In [1]: import numpy as np

In [2]: from numpy import linalg as LA

In [3]: np.set_printoptions(suppress=True, linewidth=120)

In [4]: rd = lambda a: np.round(a, 2) + 0

In [5]: m1 = np.load("a.npy")

In [6]: print(m1)
[[-0.8  9.   0.6]
 [ 0.6  1.5 -0.1]
 [ 0.7  1.5 -1.7]]

In [7]: x0 = np.array([1, 2, 5])

In [8]: a = np.maximum(m1 @ x0, 0)

In [9]: print(np.flatnonzero(a > 1e-9))
[0 1]

In [10]: print(np.maximum(m1 @ x0, 0) - np.maximum(-m1 @ x0, 0))
[20.2  3.1 -4.8]

In [11]: print(rd(np.tanh(m1 @ x0)))
[ 1.  1. -1.]

In [12]: print(rd(np.maximum(m1 @ (3 * x0), 0)))
[60.6  9.3  0. ]

In [13]: q, vecs = LA.qr(m1[:, :1])[0], LA.qr(m1[:, 1:])[0]

In [14]: sig = LA.svd(q.T @ vecs, compute_uv=False)

In [15]: print(rd(LA.norm(q @ q.T - vecs @ vecs.T, 2)))
1.0

In [16]: print((sig > 0.9).sum())
0

In [17]: x0 = np.array([-1, 3, 1])

In [18]: rhs = m1 @ x0

In [19]: print(rhs)
[28.4  3.8  2.1]

In [20]: print(rd(LA.solve(m1, rhs)))
[-1.  3.  1.]

In [21]: print(rd(LA.solve(m1.T, m1[2])))
[0. 0. 1.]

In [22]: print(rd(LA.solve(m1, -2 * rhs)))
[ 2. -6. -2.]

In [23]: f = np.array([3, -3, 2])

In [24]: print(rd(np.polyval(f, m1[0])))
[  6.32 218.     1.28]

In [25]: print(rd(np.convolve(m1[0], f)))
[ -2.4  29.4 -26.8  16.2   1.2]

In [26]: P = np.triu(np.array([[1, -1, 0], [1, -1, 0], [0, 0, 0]]), 1) + np.eye(3)

In [27]: other = P @ m1 @ LA.inv(P)

In [28]: print(rd(P @ m1 - m1 @ P))
[[-0.6 -2.3  0.1]
 [ 0.   0.6  0. ]
 [ 0.   0.7  0. ]]

In [29]: print(rd(LA.det(other)))
10.38

In [30]: print(rd(np.poly(other)))
[  1.     1.    -8.06 -10.38]

In [31]: print(other)
[[-1.4  6.1  0.7]
 [ 0.6  2.1 -0.1]
 [ 0.7  2.2 -1.7]]

In [32]: K = np.array([[-0.6, 0.5, 0.8, 0.8, 0.6],
    ...:     [0.5, -2.5, -0.5, -0.1, 0.1],
    ...:     [-1.1, 1.0, 0.0, 0.5, 0.6],
    ...:     [1.3, 0.0, 0.0, 2.3, -1.5]])

In [33]: other = np.array([[2, 1, 2], [2, 0, 2], [1, 0, 2], [2, 1, 3], [0, 1, 1]])

In [34]: print(LA.matrix_rank(K @ other))
3

In [35]: print(rd(np.einsum("ij->j", K)))
[ 0.1 -1.   0.3  3.5 -0.2]

In [36]: print(LA.matrix_rank(np.vstack([K, other.T])))
5

In [37]: t = np.radians(15)

In [38]: R = np.eye(5)

In [39]: R[2, 2] = R[1, 1] = np.cos(t)

In [40]: R[2, 1], R[1, 2] = -np.sin(t), np.sin(t)

In [41]: print(rd(R))
[[ 1.    0.    0.    0.    0.  ]
 [ 0.    0.97  0.26  0.    0.  ]
 [ 0.   -0.26  0.97  0.    0.  ]
 [ 0.    0.    0.    1.    0.  ]
 [ 0.    0.    0.    0.    1.  ]]

In [42]: other = K @ R.T

In [43]: print(rd(LA.det(R)), rd(np.trace(R)))
1.0 4.93
